In [1]: import numpy as np

In [2]: np.set_printoptions(suppress=True, linewidth=140)

In [3]: mat = np.load("x.npy")

In [4]: mat.round(1) + 0
Out[4]: 
array([[ 0.5, -0.1,  0.5, -0.1],
       [-0.1,  1. ,  0.1,  0. ],
       [ 0.5,  0.1,  0.6,  0.1],
       [-0.1,  0. ,  0.1,  1. ]])

In [5]: rk = np.linalg.matrix_rank(mat)

In [6]: rk
Out[6]: np.int64(3)

In [7]: N = np.linalg.svd(mat)[2][rk:].T

In [8]: np.linalg.matrix_rank(mat.T @ mat), np.linalg.matrix_rank(mat @ mat.T)
Out[8]: (np.int64(3), np.int64(3))

In [9]: np.round(mat @ N, 1) + 0
Out[9]: 
array([[0.],
       [0.],
       [0.],
       [0.]])

In [10]: np.allclose(mat @ N, 0)
Out[10]: True

In [11]: np.round(N[:, 0] / N[np.abs(N[:, 0]).round(6).argmax(), 0], 1)
Out[11]: array([ 1. ,  0.3, -0.9,  0.2])

In [12]: np.round(N @ N.T, 1) + 0
Out[12]: 
array([[ 0.5,  0.1, -0.5,  0.1],
       [ 0.1,  0. , -0.1,  0. ],
       [-0.5, -0.1,  0.4, -0.1],
       [ 0.1,  0. , -0.1,  0. ]])

In [13]: np.round(mat @ np.linalg.pinv(mat) @ mat, 1) + 0
Out[13]: 
array([[ 0.5, -0.1,  0.5, -0.1],
       [-0.1,  1. ,  0.1,  0. ],
       [ 0.5,  0.1,  0.6,  0.1],
       [-0.1,  0. ,  0.1,  1. ]])

In [14]: np.unique(mat.round(6), axis=0).shape
Out[14]: (4, 4)

In [15]: M = np.array([[3.0, 1.0, 0.0, 0.0],
    ...:     [0.0, 3.0, 1.0, 0.0],
    ...:     [0.0, 0.0, 3.0, 1.0],
    ...:     [0.0, 0.0, 0.0, 3.0]])

In [16]: [int(np.linalg.matrix_rank(np.linalg.matrix_power(M, p))) for p in range(1, 5)]
Out[16]: [4, 4, 4, 4]

In [17]: np.prod(np.diag(M)), np.round(np.linalg.det(M), 1)
Out[17]: (np.float64(81.0), np.float64(81.0))

In [18]: np.linalg.matrix_rank(M - M[0, 0] * np.eye(4))
Out[18]: np.int64(3)

In [19]: Y = M[0, 0] * M[1:] - np.outer(M[1:, 0], M[0])

In [20]: Y
Out[20]: 
array([[0., 9., 3., 0.],
       [0., 0., 9., 3.],
       [0., 0., 0., 9.]])

In [21]: np.linalg.matrix_rank(Y), np.linalg.matrix_rank(M)
Out[21]: (np.int64(3), np.int64(4))

In [22]: Q, r_ = np.linalg.qr(M)

In [23]: Q
Out[23]: 
array([[ 1.,  0.,  0.,  0.],
       [-0.,  1.,  0.,  0.],
       [-0., -0.,  1.,  0.],
       [-0., -0., -0.,  1.]])

In [24]: np.trace(Q @ Q.T)
Out[24]: np.float64(4.0)

In [25]: r_
Out[25]: 
array([[3., 1., 0., 0.],
       [0., 3., 1., 0.],
       [0., 0., 3., 1.],
       [0., 0., 0., 3.]])

In [26]: rng = np.random.default_rng(93870)

In [27]: z = rng.permutation(4)

In [28]: Y = M[:, z] * rng.choice([-1, 1], 4)

In [29]: Y
Out[29]: 
array([[0., 1., 0., 3.],
       [1., 3., 0., 0.],
       [3., 0., 1., 0.],
       [0., 0., 3., 0.]])

In [30]: left, _, VT = np.linalg.svd(M.T @ Y)

In [31]: np.round(left @ VT, 1) + 0
Out[31]: 
array([[0., 0., 0., 1.],
       [0., 1., 0., 0.],
       [1., 0., 0., 0.],
       [0., 0., 1., 0.]])

In [32]: z
Out[32]: array([2, 1, 3, 0])

In [33]: left, s, VT = np.linalg.svd(Y, full_matrices=False)

In [34]: np.round(np.abs(VT[0]), 1)
Out[34]: array([0.6, 0.6, 0.4, 0.3])

In [35]: np.abs(left[:, 0]).round(6).argmax()
Out[35]: np.int64(1)

In [36]: np.round(left.T @ Y @ VT.T, 1) + 0
Out[36]: 
array([[3.8, 0. , 0. , 0. ],
       [0. , 3.4, 0. , 0. ],
       [0. , 0. , 2.8, 0. ],
       [0. , 0. , 0. , 2.2]])

In [37]: left.shape, s.shape, VT.shape
Out[37]: ((4, 4), (4,), (4, 4))

In [38]: np.round(s / s[0], 1)
Out[38]: array([1. , 0.9, 0.7, 0.6])

In [39]: np.round(np.cumsum(s ** 2) / np.sum(s ** 2), 1)
Out[39]: array([0.4, 0.7, 0.9, 1. ])

In [40]: F = np.array([[0, 0, 1, 0, 0],
    ...:     [8, 0, 0, 0, 0],
    ...:     [0, 0, 0, 0, 2],
    ...:     [0, 7, 0, 0, 0],
    ...:     [0, 0, 0, 6, 0]])

In [41]: Q, r_ = np.linalg.qr(F)

In [42]: Q @ r_
Out[42]: 
array([[0., 0., 1., 0., 0.],
       [8., 0., 0., 0., 0.],
       [0., 0., 0., 0., 2.],
       [0., 7., 0., 0., 0.],
       [0., 0., 0., 6., 0.]])

In [43]: r_
Out[43]: 
array([[-8.,  0.,  0.,  0.,  0.],
       [ 0., -7.,  0.,  0.,  0.],
       [ 0.,  0., -1.,  0.,  0.],
       [ 0.,  0.,  0., -6.,  0.],
       [ 0.,  0.,  0.,  0.,  2.]])

In [44]: Q.shape, r_.shape
Out[44]: ((5, 5), (5, 5))

In [45]: np.abs(np.diag(r_))
Out[45]: array([8., 7., 1., 6., 2.])

In [46]: np.allclose(r_.T @ r_, F.T @ F)
Out[46]: True

In [47]: abs(r_[0, 0]), round(np.linalg.norm(F[:, 0]), 1)
Out[47]: (np.float64(8.0), np.float64(8.0))

In [48]: np.linalg.norm(r_, axis=1).argmax()
Out[48]: np.int64(0)

In [49]: np.round(np.linalg.norm(r_, 1), 1), np.round(np.linalg.norm(r_, np.inf), 1)
Out[49]: (np.float64(8.0), np.float64(8.0))

In [50]: round(np.linalg.norm(r_, "nuc"), 1)
Out[50]: np.float64(24.0)

In [51]: np.round(np.linalg.norm(r_, axis=0), 1)
Out[51]: array([8., 7., 1., 6., 2.])

In [52]: round(float(np.linalg.norm(r_[0], 1)), 1), np.round(np.linalg.norm(r_[0], np.inf), 1)
Out[52]: (8.0, np.float64(8.0))

In [53]: r_[0] @ r_[2]
Out[53]: np.float64(0.0)

In [54]: J = np.load("block14.npy")

In [55]: J.round(1)
Out[55]: 
array([[-6.5,  7. ,  1.4, -2.6],
       [ 5.5, -6.7,  1.6,  4.8],
       [ 6.6, -6.9, -2.3,  1.8],
       [ 3.4, -1.7, -7.6, -5.2],
       [-6.5,  6.1,  4.5,  0.4],
       [-4.2,  5.7, -3.7, -6. ],
       [ 5.7, -4.7, -6.2, -2.6],
       [ 2. , -3.9,  5.9,  6.8],
       [ 3.6, -5.3,  4.4,  6.3],
       [-3.3,  1.7,  7.6,  5.3]])

In [56]: f = np.array([3, 5, 5])

In [57]: np.round(np.cross(J[4, :3], J[0, :3]), 1)
Out[57]: array([-23.1, -20.3,  -5.5])

In [58]: np.round(np.polyval(f, J[4]), 1)
Out[58]: array([ 98.4, 148.2,  88.7,   7.5])

In [59]: K = np.load("test18.npy")

In [60]: K
Out[60]: 
array([[7, 3, 0, 0],
       [5, 5, 0, 0],
       [0, 0, 7, 3],
       [0, 0, 5, 5]])

In [61]: proj = np.triu(np.array([[4, 4, 5, 5], [4, 3, 1, 1], [2, 4, 2, 5], [2, 0, 1, 4]]), 1) + np.eye(4)

In [62]: Y = proj @ K @ np.linalg.inv(proj)

In [63]: proj @ K - K @ proj
Out[63]: 
array([[ 20.,  -8.,  22.,   2.],
       [  0., -20., -18., -22.],
       [  0.,   0.,  25., -10.],
       [  0.,   0.,   0., -25.]])

In [64]: np.trace(Y), np.trace(K)
Out[64]: (np.float64(24.0), np.int64(24))

In [65]: np.round(np.linalg.det(Y), 1)
Out[65]: np.float64(400.0)

In [66]: np.linalg.matrix_rank(Y)
Out[66]: np.int64(4)

In [67]: Y
Out[67]: 
array([[  27.,  -85.,   10.,  -60.],
       [   5.,  -15.,    2.,  -12.],
       [   0.,    0.,   32., -132.],
       [   0.,    0.,    5.,  -20.]])

In [68]: A = np.load("data.npy")

In [69]: A.round(1)
Out[69]: 
array([[ 0.3,  0. ,  1. ,  0. ],
       [ 0. ,  1. ,  0. ,  0. ],
       [-1. ,  0. ,  0.3,  0. ],
       [ 0. ,  0. ,  0. ,  1. ]])

In [70]: np.round(np.linalg.eigvals(A).sum().real, 1)
Out[70]: np.float64(2.6)

In [71]: np.round(np.poly(A), 1)
Out[71]: array([ 1. , -2.6,  3.2, -2.6,  1. ])

In [72]: np.round(np.einsum("ij,ji->", A, A), 1)
Out[72]: np.float64(0.4)

In [73]: round(np.einsum("ii->", A), 1)
Out[73]: np.float64(2.6)

In [74]: x0 = np.array([1, -2, 4, -4])

In [75]: np.round(np.linalg.norm(x0), 1), round(np.linalg.norm(A @ x0), 1)
Out[75]: (np.float64(6.1), np.float64(6.1))

In [76]: np.round(np.abs(np.linalg.eigvals(A)), 1)
Out[76]: array([1., 1., 1., 1.])

In [77]: m1 = np.array([[21, 20, 10, 8, 14],
    ...:     [20, 26, 14, 10, 18],
    ...:     [10, 14, 20, 5, 18],
    ...:     [8, 10, 5, 4, 6],
    ...:     [14, 18, 18, 6, 22]])

In [78]: m1
Out[78]: 
array([[21, 20, 10,  8, 14],
       [20, 26, 14, 10, 18],
       [10, 14, 20,  5, 18],
       [ 8, 10,  5,  4,  6],
       [14, 18, 18,  6, 22]])

In [79]: ev, evecs = np.linalg.eigh(m1)

In [80]: ev.round(1) + 0
Out[80]: array([ 0. ,  2.5,  3.2, 14.2, 73. ])

In [81]: np.round(np.linalg.eigvalsh(m1 @ m1), 1) + 0
Out[81]: array([   0. ,    6.4,   10.5,  202.4, 5327.6])

In [82]: np.round(evecs @ np.diag(ev) @ evecs.T, 1)
Out[82]: 
array([[21., 20., 10.,  8., 14.],
       [20., 26., 14., 10., 18.],
       [10., 14., 20.,  5., 18.],
       [ 8., 10.,  5.,  4.,  6.],
       [14., 18., 18.,  6., 22.]])

In [83]: np.round(np.linalg.det(m1), 1)
Out[83]: np.float64(16.0)

In [84]: np.trace(m1)
Out[84]: np.int64(93)

In [85]: np.linalg.determinant(m1)
---------------------------------------------------------------------------
AttributeError                            Traceback (most recent call last)
Cell In[85], line 1
----> 1 np.linalg.determinant(m1)

AttributeError: module 'numpy.linalg' has no attribute 'determinant'

In [86]: np.round(np.sort(np.abs(np.linalg.eigvals(m1))), 1) + 0
Out[86]: array([ 0. ,  2.5,  3.2, 14.2, 73. ])

In [87]: round(np.abs(np.linalg.eigvals(m1)).max(), 1)
Out[87]: np.float64(73.0)

In [88]: W0 = np.load("dump.npy")

In [89]: W0
Out[89]: 
array([[ 3.8,  5. ,  5.1, -1.2],
       [ 6.3,  6. ,  5. , -0.2],
       [ 5. ,  4.8,  4.9,  1.9],
       [ 6. ,  4. ,  5.6,  0.1],
       [ 4.7,  2.6,  5.4,  1.3],
       [ 6.4,  4.6,  5. ,  1.1],
       [ 5.4,  6. ,  4.8,  0.5],
       [ 4.5,  5.3,  6.1,  0.4],
       [ 5.9,  4.4,  4.3,  0.3],
       [ 4.9,  4.6,  4.2, -0.5],
       [ 6.6,  5.3,  5.3,  0.7]])

In [90]: Q, evecs = np.linalg.qr(M[:, :3])[0], np.linalg.qr(M[:, 3:])[0]

In [91]: s = np.linalg.svd(Q.T @ evecs, compute_uv=False)

In [92]: s.round(1)
Out[92]: array([0.3])

In [93]: x0 = np.array([1, -2, 1, 0])

In [94]: rhs = W0 @ x0

In [95]: np.round(np.linalg.pinv(W0) @ W0, 1) + 0
Out[95]: 
array([[1., 0., 0., 0.],
       [0., 1., 0., 0.],
       [0., 0., 1., 0.],
       [0., 0., 0., 1.]])

In [96]: np.round(np.linalg.lstsq(W0, rhs)[0], 1) + 0
Out[96]: array([ 1., -2.,  1.,  0.])

In [97]: np.round(np.linalg.solve(W0.T @ W0, W0.T @ rhs), 1) + 0
Out[97]: array([ 1., -2.,  1.,  0.])

In [98]: rhs = rhs + 0.3 * rng.normal(size=11)

In [99]: rhs.round(1)
Out[99]: array([-0.8, -0.5, -0.2,  3.8,  4.8,  2.4, -1.9, -0.1,  1.3, -0.3,  1.1])

In [100]: c, *_ = np.linalg.lstsq(W0, rhs)

In [101]: round(np.linalg.norm(rhs - W0 @ c), 1)
Out[101]: np.float64(0.6)

In [102]: c.round(1)
Out[102]: array([ 1. , -2.1,  1. , -0.2])

In [103]: [round(float(np.linalg.norm(np.linalg.solve(W0.T @ W0 + lam * np.eye(4), W0.T @ rhs))), 2) for lam in (0, 1, 10, 100)]
Out[103]: [2.57, 2.18, 1.01, 0.19]

In [104]: np.round(W0.T @ (rhs - W0 @ c), 1) + 0
Out[104]: array([0., 0., 0., 0.])

In [105]: Y = m1 / np.sqrt((m1 ** 2).mean(axis=1, keepdims=True))

In [106]: np.linalg.matrix_rank(Y) == np.linalg.matrix_rank(m1)
Out[106]: np.True_

In [107]: np.round(np.linalg.norm(Y, axis=1), 1)
Out[107]: array([2.2, 2.2, 2.2, 2.2, 2.2])

In [108]: f, r1 = W0[0], W0[3]

In [109]: np.round(f @ r1, 1)
Out[109]: np.float64(71.2)

In [110]: pr = (f @ r1) / (f @ f) * f

In [111]: round(float((r1 - pr) @ f), 1)
Out[111]: 0.0

In [112]: np.round(r1 - pr, 1)
Out[112]: array([ 2. , -1.3,  0.2,  1.4])

In [113]: round(float(np.linalg.norm(f + r1) ** 2 + np.linalg.norm(f - r1) ** 2), 1)
Out[113]: 300.5

In [114]: np.round(np.outer(f, r1), 1)
Out[114]: 
array([[22.8, 15.2, 21.3,  0.4],
       [30. , 20. , 28. ,  0.5],
       [30.6, 20.4, 28.6,  0.5],
       [-7.2, -4.8, -6.7, -0.1]])

In [115]: Ac = W0 - W0.mean(axis=0)

In [116]: evecs = np.linalg.svd(Ac)[2][:1]

In [117]: Y = Ac - Ac @ evecs.T @ evecs

In [118]: np.linalg.norm(Y, axis=1).round(6).argmax()
Out[118]: np.int64(0)

In [119]: np.round(Y.std(axis=0), 1)
Out[119]: array([0.8, 0.4, 0.5, 0.6])
